$ python3 -q
>>> import numpy as np
>>> import numpy.linalg as la
>>> np.set_printoptions(suppress=True, linewidth=160)
>>> K = np.load("a.npy")
>>> print(K)
[[ 8  1  3  4  4]
 [ 1  8 10  7  7]
 [ 3 10 10  6  1]
 [ 4  7  6 10  2]
 [ 4  7  1  2  0]]
>>> # equal to its transpose
>>> print(round(float(la.det(K[::-1])), 3))
-17224.0
>>> print(np.round(la.det(K.T), 3))
-17224.0
>>> print(np.einsum("ii->", K))
36
>>> Y = np.array([[0, 1], [1, 1]])
>>> W2 = np.kron(Y, K)
>>> print(la.matrix_rank(W2))
10
>>> rng = np.random.default_rng(895)
>>> Y = K + rng.integers(-2, 3, (5, 1)) @ rng.integers(-2, 3, (1, 5))
>>> print(Y)
[[ 8  1  3  4  4]
 [ 2 10 11  6  5]
 [ 5 14 12  4 -3]
 [ 3  5  5 11  4]
 [ 6 11  3  0 -4]]
>>> print(Y - K)
[[ 0  0  0  0  0]
 [ 1  2  1 -1 -2]
 [ 2  4  2 -2 -4]
 [-1 -2 -1  1  2]
 [ 2  4  2 -2 -4]]
>>> print(la.matrix_rank(Y - K, tol=1e-8))
1
>>> idx = rng.permutation(5)
>>> print(idx)
[3 4 0 1 2]
>>> Y = K[idx][:, idx]
>>> print(Y)
[[10  2  4  7  6]
 [ 2  0  4  7  1]
 [ 4  4  8  1  3]
 [ 7  7  1  8 10]
 [ 6  1  3 10 10]]
>>> print(np.diag(Y))
[10  0  8  8 10]
>>> print(np.round(np.sort(np.abs(la.eigvals(Y))), 3))
[ 2.853  4.153  6.564  8.05  27.509]
>>> feats = np.load("x.npy")
>>> print(feats)
[[1 0 0 0 0 0 0 0]
 [3 1 0 0 0 0 0 0]
 [3 2 1 0 0 0 0 0]
 [3 2 0 1 0 0 0 0]
 [1 3 1 3 1 0 0 0]
 [1 0 3 0 1 1 0 0]
 [0 0 1 0 0 2 1 0]
 [2 0 0 0 0 1 3 1]]
>>> # triangular
>>> Y = feats / np.sqrt((feats ** 2).mean(axis=1, keepdims=True))
>>> print(la.matrix_rank(feats - feats.mean(axis=1, keepdims=True)))
7
>>> print(la.matrix_rank(Y) == la.matrix_rank(feats))
True
